% python3 -q
>>> import numpy as np
>>> import numpy.linalg as la
>>> np.set_printoptions(suppress=True, linewidth=100)
>>> def tidy(a):
...     return np.round(a, 3) + 0
... 
>>> u = np.array([0, -2, -1]) + 0.5
>>> E = np.outer(u, u) / (u @ u)
>>> print(tidy(E))
[[ 0.091 -0.273 -0.091]
 [-0.273  0.818  0.273]
 [-0.091  0.273  0.091]]
>>> U, sv, VT = la.svd(E)
>>> vecs = VT[:(sv > 1e-8).sum()]
>>> rng = np.random.default_rng(73)
>>> x0 = E[2] + 4 * E[0] + rng.integers(2) * np.eye(3)[2]
>>> print(tidy(x0))
[ 0.273 -0.818  0.727]
>>> print(tidy(la.norm(x0 - vecs.T @ vecs @ x0)))
0.953
>>> print(tidy(np.diag(vecs.T @ vecs)))
[0.091 0.818 0.091]
>>> U, sv, VT = la.svd(E)
>>> print(np.argmax(sv[:-1] / (sv[1:] + 1e-6)) + 1)
1
>>> Y = U[:, :1] @ np.diag(sv[:1]) @ VT[:1]
>>> print(tidy(la.norm(E - Y) / la.norm(E)))
0.0
>>> print(tidy(np.abs(E - Y).max()))
0.0
>>> print(tidy(Y))
[[ 0.091 -0.273 -0.091]
 [-0.273  0.818  0.273]
 [-0.091  0.273  0.091]]
>>> print(tidy(la.norm(E - Y, 2)), tidy(sv[1]))
0.0 0.0
>>> W = np.array([[2, -3, 2, -3], [0, 2, -3, 3], [-1, 3, 3, 2]])
>>> b = np.array([1, 3, 1, 1])
>>> H = np.maximum(E @ W + b, 0)
>>> print((H > 0).astype(int))
[[1 1 1 0]
 [1 1 0 1]
 [1 1 1 1]]
>>> print(tidy(H))
[[1.273 1.909 1.727 0.   ]
 [0.182 6.273 0.    4.818]
 [0.727 4.091 0.273 2.273]]
>>> print(la.matrix_rank(H))
3
>>> Z = np.array([[-2, -1, -1], [-3, -2, -3], [3, -2, 3], [-1, -3, 0]])
>>> print((H @ Z).round(6).argmax(axis=1))
[2 2 2]
>>> print(tidy(H @ Z))
[[ -3.091  -8.545  -1.818]
 [-24.    -27.182 -19.   ]
 [-15.182 -16.273 -12.182]]
>>> print(W @ Z)
[[ 14   9  13]
 [-18  -7 -15]
 [  0 -17   1]]
>>> vals, vecs = la.eigh(E)
>>> print(vals.sum(), np.trace(E))
1.0 1.0
>>> print(tidy(la.eigvalsh(E @ E)))
[0. 0. 1.]
>>> print(tidy(vecs @ np.diag(vals) @ vecs.T))
[[ 0.091 -0.273 -0.091]
 [-0.273  0.818  0.273]
 [-0.091  0.273  0.091]]
>>> print((vals > 1e-8).sum(), (vals < -1e-8).sum())
1 0
>>> print(np.unique(vals.round(6) + 0, return_counts=True)[1])
[2 1]
>>> print(tidy(np.abs(vecs[:, -1])))
[0.302 0.905 0.302]
>>> X = np.load("test9.npy")
>>> print(X)
[[ 0.8 -0.2  1.2  0.2]
 [-0.1  0.4 -4.5  1.5]]
>>> print(X[1] @ X[0])
-5.26
>>> print(tidy(la.norm(X, 2)))
4.893
>>> print(tidy(la.norm(X[1], 1)), tidy(la.norm(X[1], np.inf)))
6.5 4.5
>>> ang = np.radians(60)
>>> Rm = np.eye(4)
>>> Rm[1, 1] = Rm[2, 2] = np.cos(ang)
>>> Rm[1, 2], Rm[2, 1] = -np.sin(ang), np.sin(ang)
>>> print(tidy(Rm))
[[ 1.     0.     0.     0.   ]
 [ 0.     0.5   -0.866  0.   ]
 [ 0.     0.866  0.5    0.   ]
 [ 0.     0.     0.     1.   ]]
>>> Y = X @ Rm.T
>>> print(tidy(Y))
[[ 0.8   -1.139  0.427  0.2  ]
 [-0.1    4.097 -1.904  1.5  ]]
>>> print(np.allclose(la.norm(X, axis=1), la.norm(Y, axis=1)))
True
>>> print(np.allclose(X @ X.T, Y @ Y.T))
True
>>> print(tidy(la.det(Rm)), np.trace(Rm))
1.0 3.0
>>> W = np.array([[2, -1, 3], [-2, -1, 0], [0, 2, 2], [3, 3, 1]])
>>> b = np.array([2, -1, 0])
>>> H = np.maximum(X @ W + b, 0)
>>> print((H > 0).astype(int))
[[1 1 1]
 [1 0 0]]
>>> Z = np.array([[0, -1], [1, -2], [-1, 1]])
>>> print((H @ Z).round(6).argmax(axis=1))
[1 0]
>>> u = np.array([6, 4, 9])
>>> print(tidy(np.array([np.convolve(row, u, "same") for row in X])))
[[  2.   13.6   4.2  11.6]
 [  2.  -26.3  -5.4 -34.5]]
>>> print(tidy(np.cross(X[0, :3], X[1, :3])))
[0.42 3.48 0.3 ]
>>> def softmax(z):
...     e = np.exp(z - z.max(axis=-1, keepdims=True))
...     return e / e.sum(axis=-1, keepdims=True)
... 
>>> print(tidy(softmax(X[1] + -1)))
[0.131 0.217 0.002 0.651]
>>> att = X @ X.T / np.sqrt(4)
>>> print(tidy(softmax(att)[1] @ X))
[-0.1  0.4 -4.5  1.5]
>>> feats = np.loadtxt("w.csv", delimiter=",")
>>> print(feats)
[[ 0.28  -0.259  0.73   0.192]
 [ 0.225  0.252 -0.461 -0.057]
 [-1.611 -0.034 -2.189 -0.969]]
>>> u, v = feats[2], feats[0]
>>> print(tidy(u @ u))
8.327
>>> pr = (u @ v) / (u @ u) * u
>>> print(tidy((v - pr) @ u))
0.0
>>> print(tidy(la.norm(u + v) ** 2 + la.norm(u - v) ** 2))
18.085
>>> U, sv, VT = la.svd(feats, full_matrices=False)
>>> print(U.shape, sv.shape, VT.shape)
(3, 3) (3,) (3, 4)
>>> print(tidy(np.sqrt((sv ** 2).sum())), tidy(la.norm(feats)))
3.061 3.061
>>> print(tidy(np.abs(VT[0])))
[0.534 0.019 0.779 0.329]
>>> print(tidy(VT @ VT.T))
[[1. 0. 0.]
 [0. 1. 0.]
 [0. 0. 1.]]
>>> print(tidy(U.T @ U))
[[1. 0. 0.]
 [0. 1. 0.]
 [0. 0. 1.]]
>>> print(np.allclose(U * sv @ VT, feats))
True
>>> print((sv > 1e-8).sum())
3
>>> Y = np.array([[2, 0], [-3, 1], [2, 3], [0, 3]])
>>> print(Y.T @ feats.T)
[[ 2.797 -1.228 -7.498]
 [ 2.507 -1.302 -9.508]]
>>> print(np.einsum("ik,kj->ji", feats, Y))
[[ 2.797 -1.228 -7.498]
 [ 2.507 -1.302 -9.508]]
>>> print(la.matrix_rank(np.vstack([feats, Y.T])))
4
>>> print(np.vstack([feats, Y.T]).shape)
(5, 4)
>>> Y @ feats
Traceback (most recent call last):
  File "<python-input-86>", line 1, in <module>
    Y @ feats
    ~~^~~~~~~
ValueError: matmul: Input operand 1 has a mismatch in its core dimension 0, with gufunc signature (n?,k),(k,m?)->(n?,m?) (size 3 is different from 2)
>>> print(la.matrix_rank(feats @ Y))
2
>>> print(feats @ Y)
[[ 2.797  2.507]
 [-1.228 -1.302]
 [-7.498 -9.508]]
>>> print(np.einsum("ik,kj->ij", feats, Y))
[[ 2.797  2.507]
 [-1.228 -1.302]
 [-7.498 -9.508]]
